>>> import numpy as np
>>> np.set_printoptions(precision=2, suppress=True, linewidth=140, floatmode="fixed")
>>> rd = lambda a: np.round(a, 2) + 0
>>> E = np.load("arr.npy")
>>> rd(E)
array([[-3.05, -2.84,  2.69, -1.14,  1.68, -7.55, -2.99, -2.29],
       [-3.62, -3.72,  2.64, -1.77,  1.24, -7.16, -2.79, -1.54],
       [-4.24, -6.15,  0.21, -4.23, -2.51,  0.97,  0.69,  4.31],
       [ 4.78,  6.49, -0.94,  4.24,  1.86,  1.19,  0.19, -3.37],
       [-3.68, -3.82,  2.63, -1.84,  1.18, -7.10, -2.76, -1.45],
       [-4.41, -6.28,  0.40, -4.26, -2.36,  0.42,  0.47,  4.10],
       [-4.84, -5.93,  1.99, -3.52, -0.46, -4.57, -1.61,  1.21],
       [-4.89, -6.09,  1.87, -3.67, -0.67, -4.14, -1.43,  1.54],
       [-0.49, -1.99, -2.03, -2.03, -3.11,  6.78,  2.90,  4.86],
       [ 3.66,  3.78, -2.63,  1.82, -1.20,  7.12,  2.77,  1.48],
       [ 2.94,  2.67, -2.69,  1.02, -1.76,  7.60,  3.02,  2.42],
       [-4.68, -6.45,  0.78, -4.27, -2.02, -0.69,  0.02,  3.62],
       [ 1.28,  2.97,  1.71,  2.61,  3.20, -6.06, -2.65, -5.08],
       [-4.42, -6.29,  0.42, -4.26, -2.35,  0.38,  0.45,  4.08],
       [ 2.02,  3.84,  1.36,  3.11,  3.21, -5.22, -2.34, -5.16],
       [-4.95, -6.32,  1.61, -3.92, -1.06, -3.28, -1.06,  2.15],
       [ 0.74,  2.30,  1.93,  2.21,  3.15, -6.58, -2.83, -4.94],
       [ 3.98,  4.30, -2.56,  2.21, -0.89,  6.76,  2.60,  0.96],
       [-3.64, -5.60, -0.33, -4.02, -2.86,  2.51,  1.30,  4.80],
       [ 2.84,  2.53, -2.69,  0.92, -1.83,  7.64,  3.05,  2.53],
       [-4.80, -6.49,  1.00, -4.23, -1.80, -1.36, -0.26,  3.28],
       [ 4.93,  6.22, -1.74,  3.80,  0.86,  3.72,  1.25, -1.85],
       [-4.91, -6.15,  1.81, -3.73, -0.75, -3.97, -1.35,  1.67],
       [-4.80, -5.83,  2.05, -3.43, -0.35, -4.78, -1.71,  1.04],
       [ 1.85,  3.64,  1.45,  3.00,  3.21, -5.43, -2.42, -5.15],
       [-0.84,  0.27,  2.43,  0.95,  2.78, -7.56, -3.14, -4.21],
       [-3.86, -5.81, -0.15, -4.11, -2.75,  1.99,  1.10,  4.65],
       [ 1.76,  0.98, -2.61, -0.13, -2.42,  7.78,  3.18,  3.56],
       [ 2.92,  2.64, -2.69,  1.00, -1.78,  7.61,  3.03,  2.45],
       [-3.31, -3.23,  2.68, -1.42,  1.50, -7.41, -2.92, -1.97],
       [-4.84, -5.94,  1.98, -3.53, -0.48, -4.53, -1.60,  1.24]])
>>> # null space of dimension 6
>>> idx = E[:, 5] > np.median(E[:, 5])
>>> u = E[idx].mean(axis=0) - E[~idx].mean(axis=0)
>>> print(np.argsort(-np.abs(u).round(6), kind="stable"))
[5 6 7 2 0 4 1 3]
>>> ((E - E.mean(axis=0)) @ u > 0).astype(int)
array([0, 0, 1, 1, 0, 1, 0, 0, 1, 1, 1, 0, 0, 1, 0, 0, 0, 1, 1, 1, 0, 1, 0, 0, 0, 0, 1, 1, 1, 0, 0])
>>> rd((((E - E.mean(axis=0)) @ u > 0) == idx).mean())
np.float64(0.97)
>>> idx.astype(int)
array([0, 0, 1, 1, 0, 1, 0, 0, 1, 1, 1, 1, 0, 1, 0, 0, 0, 1, 1, 1, 0, 1, 0, 0, 0, 0, 1, 1, 1, 0, 0])
>>> rd(u)
array([ 2.80,  2.11, -3.27,  0.45, -2.65,  9.54,  3.85,  3.80])
>>> cen = E - E.mean(axis=0)
>>> left, sigma, VT = np.linalg.svd(cen, full_matrices=False)
>>> np.abs(VT[0]).argmax()
np.int64(5)
>>> (np.sign(left[:, 0]) == np.sign(left[0, 0])).astype(int)
array([1, 1, 1, 0, 1, 1, 1, 1, 0, 0, 0, 1, 0, 1, 0, 1, 1, 0, 1, 0, 1, 0, 1, 1, 0, 1, 1, 0, 0, 1, 1])
>>> rd(VT[0] * np.sign(VT[0, np.abs(VT[0]).argmax()]))
array([ 0.44,  0.50, -0.24,  0.28, -0.04,  0.61,  0.23,  0.02])
>>> rd((sigma ** 2).sum() ** 2 / (sigma ** 4).sum())
np.float64(1.96)
>>> rd(sigma ** 2 / (sigma ** 2).sum())
array([0.57, 0.43, 0.00, 0.00, 0.00, 0.00, 0.00, 0.00])
>>> print(np.abs(left[:, 0]).argmax())
17
>>> print(np.searchsorted(np.cumsum(sigma ** 2) / (sigma ** 2).sum(), 0.9) + 1)
2
>>> C = E[[23, 3]].astype(float)
>>> for _ in range(7):
...     idx = np.linalg.norm(E[:, None] - C, axis=-1).argmin(axis=1)
...     C = np.array([E[idx == j].mean(axis=0) for j in range(2)])
... 
>>> idx
array([0, 0, 0, 1, 0, 0, 0, 0, 1, 1, 1, 0, 1, 0, 1, 0, 1, 1, 0, 1, 0, 1, 0, 0, 1, 0, 0, 1, 1, 0, 0])
>>> rd(C)
array([[-4.10, -5.15,  1.48, -3.13, -0.67, -3.21, -1.09,  1.46],
       [ 2.55,  3.11, -1.09,  1.83,  0.19,  2.53,  0.90, -0.56]])
>>> rng = np.random.default_rng(68162)
>>> idx = rng.integers(0, 3, 3)
>>> A = (idx[:, None] == idx) * -3 + np.eye(3)
>>> A
array([[-2.00,  0.00,  0.00],
       [ 0.00, -2.00,  0.00],
       [ 0.00,  0.00, -2.00]])
>>> # symmetric
>>> evals, vecs = np.linalg.eigh(A)
>>> vec = np.array([-2, 3, 1])
>>> print(vecs * np.maximum(evals, 0) @ vecs.T)
[[0.00 0.00 0.00]
 [0.00 0.00 0.00]
 [0.00 0.00 0.00]]
>>> A[:, 1] @ A[:, 0]
np.float64(0.0)
>>> print(A @ A.T)
[[4.00 0.00 0.00]
 [0.00 4.00 0.00]
 [0.00 0.00 4.00]]
>>> np.kron(np.eye(2, dtype=int), A)
array([[-2.00,  0.00,  0.00, -0.00,  0.00,  0.00],
       [ 0.00, -2.00,  0.00,  0.00, -0.00,  0.00],
       [ 0.00,  0.00, -2.00,  0.00,  0.00, -0.00],
       [-0.00,  0.00,  0.00, -2.00,  0.00,  0.00],
       [ 0.00, -0.00,  0.00,  0.00, -2.00,  0.00],
       [ 0.00,  0.00, -0.00,  0.00,  0.00, -2.00]])
>>> rd(np.linalg.det(2 * A)), rd(np.linalg.det(A))
(np.float64(-64.0), np.float64(-8.0))
>>> np.einsum("ij,ji->", A, A)
np.float64(12.0)
>>> print(np.poly(A))
[ 1.00  6.00 12.00  8.00]
>>> rd(np.linalg.eigvals(A))
array([-2.00, -2.00, -2.00])
>>> rd(np.linalg.det(A[::-1]))
np.float64(8.0)
>>> np.einsum("ii->", A)
np.float64(-6.0)
